In [1]: import numpy as np

In [2]: np.set_printoptions(precision=2, suppress=True, linewidth=160, legacy="1.25")

In [3]: def tidy(a):
   ...:     return np.round(a, 2) + 0
   ...: 

In [4]: mat = np.load("mat.npy")

In [5]: mat
Out[5]: 
array([[-11,   1,   6, -27,   7,  -1],
       [-24, -12, -20, -32, -10, -32],
       [ 44,  14,  18,  50,  16,  18],
       [ 78,  27,  37,  63,  43,  15]])

In [6]: Uu, sv, Vh = np.linalg.svd(mat)

In [7]: V = Vh[:(sv > 1e-8).sum()]

In [8]: rng = np.random.default_rng(9519)

In [9]: vec = mat[1] + 3 * mat[2] + rng.integers(2) * np.eye(6)[3]

In [10]: vec
Out[10]: array([108.,  30.,  34., 119.,  38.,  22.])

In [11]: tidy(np.linalg.norm(vec - V.T @ V @ vec))
Out[11]: 0.46

In [12]: np.linalg.matrix_rank(np.vstack([mat, vec]))
Out[12]: 4

In [13]: tidy(np.diag(V.T @ V))
Out[13]: array([0.51, 0.09, 0.35, 0.79, 0.43, 0.84])

In [14]: X = np.load("layer3.npy")

In [15]: X
Out[15]: 
array([[ 4,  5,  6,  7,  8,  9],
       [10, 11, 12, 13, 14, 15],
       [16, 17, 18, 19, 20, 21],
       [22, 23, 24, 25, 26, 27],
       [28, 29, 30, 31, 32, 33]])

In [16]: Uu, sv, Vh = np.linalg.svd(X)

In [17]: np.argmax(sv[:-1] / (sv[1:] + 1e-6)) + 1
Out[17]: 2

In [18]: other = Uu[:, :2] @ np.diag(sv[:2]) @ Vh[:2]

In [19]: tidy(np.linalg.norm(X - other) / np.linalg.norm(X))
Out[19]: 0.0

In [20]: tidy(np.abs(X - other).max())
Out[20]: 0.0

In [21]: Uu, sv, Vh = np.linalg.svd(X)

In [22]: V = Vh[:(sv > 1e-8).sum()]

In [23]: vec = X[4] + 4 * X[2] + rng.integers(2) * np.eye(6)[0]

In [24]: vec
Out[24]: array([ 92.,  97., 102., 107., 112., 117.])

In [25]: tidy(np.diag(V.T @ V))
Out[25]: array([0.52, 0.3 , 0.18, 0.18, 0.3 , 0.52])

In [26]: vec = np.array([-4, 0, -3, 0, -3, -1])

In [27]: np.linalg.norm(X @ vec) <= np.linalg.norm(X, 2) * np.linalg.norm(vec) + 1e-9
Out[27]: True

In [28]: (X @ vec).argmax()
Out[28]: 0

In [29]: m1 = np.load("sample13.npy")

In [30]: m1
Out[30]: 
array([[60.03, 21.22, 21.22],
       [59.56, 19.89, 19.  ],
       [60.96, 19.1 , 17.81],
       [59.92, 19.12, 20.56],
       [60.33, 20.5 , 20.63],
       [58.34, 20.63, 19.42],
       [58.55, 20.41, 21.09],
       [59.21, 19.14, 20.51],
       [59.2 , 20.14, 19.95],
       [59.61, 20.79, 20.23],
       [60.77, 18.13, 20.63],
       [59.39, 19.26, 19.6 ],
       [59.36, 20.43, 20.  ]])

In [31]: vec = np.array([0, 0, 2])

In [32]: target = m1 @ vec

In [33]: tidy(np.linalg.solve(m1.T @ m1, m1.T @ target))
Out[33]: array([0., 0., 2.])

In [34]: tidy(np.linalg.pinv(m1) @ m1)
Out[34]: 
array([[1., 0., 0.],
       [0., 1., 0.],
       [0., 0., 1.]])

In [35]: tidy(np.linalg.lstsq(m1, target)[0])
Out[35]: array([0., 0., 2.])

In [36]: target = target + 0.1 * rng.normal(size=13)

In [37]: tidy(target)
Out[37]: array([42.51, 37.91, 35.6 , 41.01, 41.08, 38.97, 42.32, 40.92, 40.11, 40.38, 41.25, 39.35, 40.16])

In [38]: coef, *_ = np.linalg.lstsq(m1, target)

In [39]: tidy(m1.T @ (target - m1 @ coef))
Out[39]: array([0., 0., 0.])

In [40]: tidy(coef)
Out[40]: array([-0.01,  0.04,  2.  ])

In [41]: tidy(np.linalg.norm(target - m1 @ coef))
Out[41]: 0.42

In [42]: coef.round()
Out[42]: array([-0.,  0.,  2.])

In [43]: Xc = m1 - m1.mean(axis=1)
ValueError: operands could not be broadcast together with shapes (13,3) (13,) 


In [44]: Xc = m1 - m1.mean(axis=0)

In [45]: Uu, sv, Vh = np.linalg.svd(Xc, full_matrices=False)

In [46]: np.searchsorted(np.cumsum(sv ** 2) / (sv ** 2).sum(), 0.9) + 1
Out[46]: 3

In [47]: np.linalg.matrix_rank(Xc)
Out[47]: 3

In [48]: tidy(np.abs(Vh[-1]))
Out[48]: array([0.8 , 0.6 , 0.03])

In [49]: tidy((sv ** 2).sum() ** 2 / (sv ** 4).sum())
Out[49]: 2.5

In [50]: Uu, sv, Vh = np.linalg.svd(m1)

In [51]: np.argmax(sv[:-1] / (sv[1:] + 1e-6)) + 1
Out[51]: 1

In [52]: tidy(sv)
Out[52]: array([237.93,   3.77,   2.73])

In [53]: other = Uu[:, :1] @ np.diag(sv[:1]) @ Vh[:1]

In [54]: np.linalg.matrix_rank(other)
Out[54]: 1

In [55]: tidy(np.abs(m1 - other).max())
Out[55]: 2.32

In [56]: other = mat / np.sqrt((mat ** 2).mean(axis=1, keepdims=True))

In [57]: np.linalg.matrix_rank(other) == np.linalg.matrix_rank(mat)
Out[57]: True

In [58]: np.linalg.matrix_rank(mat - mat.mean(axis=1, keepdims=True))
Out[58]: 3

In [59]: tidy(np.linalg.norm(other, axis=1))
Out[59]: array([2.45, 2.45, 2.45, 2.45])

In [60]: M = np.array([[0.4, -1.4, 1.2],
    ...:     [0.3, 1.9, 2.2],
    ...:     [0.3, 2.0, -0.2],
    ...:     [-0.2, 0.1, -1.1],
    ...:     [-1.1, -0.4, 1.5],
    ...:     [0.6, 1.5, -1.1],
    ...:     [-1.0, 0.7, 1.8],
    ...:     [0.1, -1.3, 0.5],
    ...:     [0.6, -0.4, -1.1],
    ...:     [0.1, 2.6, 0.8],
    ...:     [0.3, 1.0, -0.2],
    ...:     [0.6, 0.7, 0.1],
    ...:     [-1.6, 0.6, -1.3]])

In [61]: M[3] *= 10

In [62]: M
Out[62]: 
array([[  0.4,  -1.4,   1.2],
       [  0.3,   1.9,   2.2],
       [  0.3,   2. ,  -0.2],
       [ -2. ,   1. , -11. ],
       [ -1.1,  -0.4,   1.5],
       [  0.6,   1.5,  -1.1],
       [ -1. ,   0.7,   1.8],
       [  0.1,  -1.3,   0.5],
       [  0.6,  -0.4,  -1.1],
       [  0.1,   2.6,   0.8],
       [  0.3,   1. ,  -0.2],
       [  0.6,   0.7,   0.1],
       [ -1.6,   0.6,  -1.3]])

In [63]: labels = M[:, 2] > np.median(M[:, 2])

In [64]: u = M[labels].mean(axis=0) - M[~labels].mean(axis=0)

In [65]: np.argsort(-np.abs(u).round(6), kind="stable")
Out[65]: array([2, 1, 0])

In [66]: tidy((((M - M.mean(axis=0)) @ u > 0) == labels).mean())
Out[66]: 0.77

In [67]: P = M @ np.linalg.solve(M.T @ M, M.T)

In [68]: tidy(np.linalg.eigvalsh(P))
Out[68]: array([0., 0., 0., 0., 0., 0., 0., 0., 0., 0., 1., 1., 1.])

In [69]: np.allclose(P @ P, P)
Out[69]: True

In [70]: np.linalg.matrix_rank(np.eye(13) - P)
Out[70]: 10

In [71]: E = np.load("block0.npy")

In [72]: E
Out[72]: 
array([[ 1, -3, -3],
       [ 3, -3, -2],
       [-2, -3,  0],
       [-2, -2, -2],
       [-2, -2, -2],
       [-1,  1, -3]])

In [73]: other = np.c_[E[:, :2] @ np.array([[1, 1], [2, 1]]), np.array([0, 3, -3, 0, -3, 2])]

In [74]: other
Out[74]: 
array([[-5, -2,  0],
       [-3,  0,  3],
       [-8, -5, -3],
       [-6, -4,  0],
       [-6, -4, -3],
       [ 1,  0,  2]])

In [75]: np.linalg.matrix_rank(other)
Out[75]: 3

In [76]: tidy(np.linalg.lstsq(E, other[:, 0])[0])
Out[76]: array([1., 2., 0.])

In [77]: vec = np.array([-3, 2, 4])

In [78]: np.sign((m1 @ vec).round(6))
Out[78]: array([-1., -1., -1., -1., -1., -1., -1., -1., -1., -1., -1., -1., -1.])

In [79]: np.linalg.norm(m1 @ vec) <= np.linalg.norm(m1, 2) * np.linalg.norm(vec) + 1e-9
Out[79]: True

In [80]: (m1 @ vec).argmax()
Out[80]: 6

In [81]: m1 @ np.eye(3)[2]
Out[81]: array([21.22, 19.  , 17.81, 20.56, 20.63, 19.42, 21.09, 20.51, 19.95, 20.23, 20.63, 19.6 , 20.  ])

In [82]: Uu, sv, Vh = np.linalg.svd(E, full_matrices=False)

In [83]: np.allclose(Uu * sv @ Vh, E)
Out[83]: True

In [84]: tidy(np.cumsum(sv ** 2) / np.sum(sv ** 2))
Out[84]: array([0.6 , 0.86, 1.  ])

In [85]: tidy(np.sqrt((sv ** 2).sum())), tidy(np.linalg.norm(E))
Out[85]: (9.43, 9.43)

In [86]: vec = np.array([3, 3, 2])

In [87]: target = E @ vec

In [88]: tidy(np.linalg.pinv(E) @ E)
Out[88]: 
array([[1., 0., 0.],
       [0., 1., 0.],
       [0., 0., 1.]])

In [89]: tidy(np.linalg.lstsq(E, target)[0])
Out[89]: array([3., 3., 2.])

In [90]: target = target + 0.3 * rng.normal(size=6)

In [91]: tidy(target)
Out[91]: array([-12.66,  -3.82, -15.06, -16.09, -15.87,  -6.  ])

In [92]: coef, *_ = np.linalg.lstsq(E, target)

In [93]: tidy(coef)
Out[93]: array([2.99, 3.02, 2.04])

In [94]: [round(float(np.linalg.norm(np.linalg.solve(E.T @ E + lam * np.eye(3), E.T @ target))), 2) for lam in (0, 1, 10, 100)]
Out[94]: [4.72, 4.59, 3.74, 1.42]

In [95]: tidy(E.T @ (target - E @ coef))
Out[95]: array([0., 0., 0.])

In [96]: F = np.abs(np.array([[-1, 0, -1], [-3, -3, 1], [-1, 2, -3]])) + np.eye(3)

In [97]: F = F / F.sum(axis=1, keepdims=True)

In [98]: tidy(F)
Out[98]: 
array([[0.67, 0.  , 0.33],
       [0.38, 0.5 , 0.12],
       [0.14, 0.29, 0.57]])

In [99]: other = np.array([[2, 1], [-2, -2]])

In [100]: cent = np.kron(other, F)

In [101]: tidy(np.linalg.norm(cent, 2)), tidy(np.linalg.norm(other, 2) * np.linalg.norm(F, 2))
Out[101]: (3.62, 3.62)

In [102]: np.linalg.matrix_rank(cent)
Out[102]: 6

In [103]: tidy(cent)
Out[103]: 
array([[ 1.33,  0.  ,  0.67,  0.67,  0.  ,  0.33],
       [ 0.75,  1.  ,  0.25,  0.38,  0.5 ,  0.12],
       [ 0.29,  0.57,  1.14,  0.14,  0.29,  0.57],
       [-1.33,  0.  , -0.67, -1.33,  0.  , -0.67],
       [-0.75, -1.  , -0.25, -0.75, -1.  , -0.25],
       [-0.29, -0.57, -1.14, -0.29, -0.57, -1.14]])

In [104]: cent.shape
Out[104]: (6, 6)

In [105]: other = F / np.linalg.norm(F, axis=1, keepdims=True)

In [106]: gram = other @ other.T

In [107]: (gram - 2 * np.eye(3)).round(6).argmax(axis=1)
Out[107]: array([1, 2, 1])

In [108]: tidy(np.linalg.norm(other, axis=1))
Out[108]: array([1., 1., 1.])

In [109]: (np.abs(gram) > 0.9).astype(int)
Out[109]: 
array([[1, 0, 0],
       [0, 1, 0],
       [0, 0, 1]])

In [110]: tidy(gram[1])
Out[110]: array([0.61, 1.  , 0.64])

In [111]: tidy(gram)
Out[111]: 
array([[1.  , 0.61, 0.59],
       [0.61, 1.  , 0.64],
       [0.59, 0.64, 1.  ]])

In [112]: tidy(np.degrees(np.arccos(np.clip(gram[1, 2], -1, 1))))
Out[112]: 50.06
